$ ipython --no-banner

In [1]: import numpy as np

In [2]: from numpy import linalg as LA

In [3]: np.set_printoptions(suppress=True, linewidth=200)

In [4]: tidy = lambda a: np.round(a, 2) + 0

In [5]: m1 = np.load("x.npy")

In [6]: m1
Out[6]: 
array([[0, 0, 0, 1, 1],
       [0, 0, 1, 0, 0],
       [0, 1, 0, 0, 0],
       [1, 0, 0, 0, 1],
       [1, 0, 0, 1, 0]])

In [7]: hat = np.triu(np.array([[-3, -3, -2, 3, -1],
   ...:     [1, -3, -1, 0, -3],
   ...:     [-3, -3, 2, 1, -3],
   ...:     [3, -3, -2, 3, -2],
   ...:     [2, 2, 1, -3, 3]]), 1) + np.eye(5)

In [8]: A2 = hat @ m1 @ LA.inv(hat)

In [9]: tidy(LA.det(A2))
Out[9]: np.float64(-2.0)

In [10]: A2
Out[10]: 
array([[  2.,   4.,   5., -11.,  11.],
       [ -3., -10., -15.,  21., -36.],
       [ -2.,  -5.,  -9.,  12., -19.],
       [ -1.,  -3.,  -5.,   6., -12.],
       [  1.,   3.,   5.,  -7.,  11.]])

In [11]: LA.matrix_rank(A2)
Out[11]: np.int64(5)

In [12]: m1 @ m1
Out[12]: 
array([[2, 0, 0, 1, 1],
       [0, 1, 0, 0, 0],
       [0, 0, 1, 0, 0],
       [1, 0, 0, 2, 1],
       [1, 0, 0, 1, 2]])

In [13]: np.trace(m1 @ m1 @ m1) // 6
Out[13]: np.int64(1)

In [14]: np.argwhere(np.triu(m1))
Out[14]: 
array([[0, 3],
       [0, 4],
       [1, 2],
       [3, 4]])

In [15]: L = np.diag(m1.sum(axis=1)) - m1

In [16]: LA.matrix_rank(L)
Out[16]: np.int64(3)

In [17]: L @ np.ones(5)
Out[17]: array([0., 0., 0., 0., 0.])

In [18]: round(LA.det(L[1:, 1:]))
Out[18]: 0

In [19]: tidy(LA.eigvalsh(L))
Out[19]: array([0., 0., 2., 3., 3.])
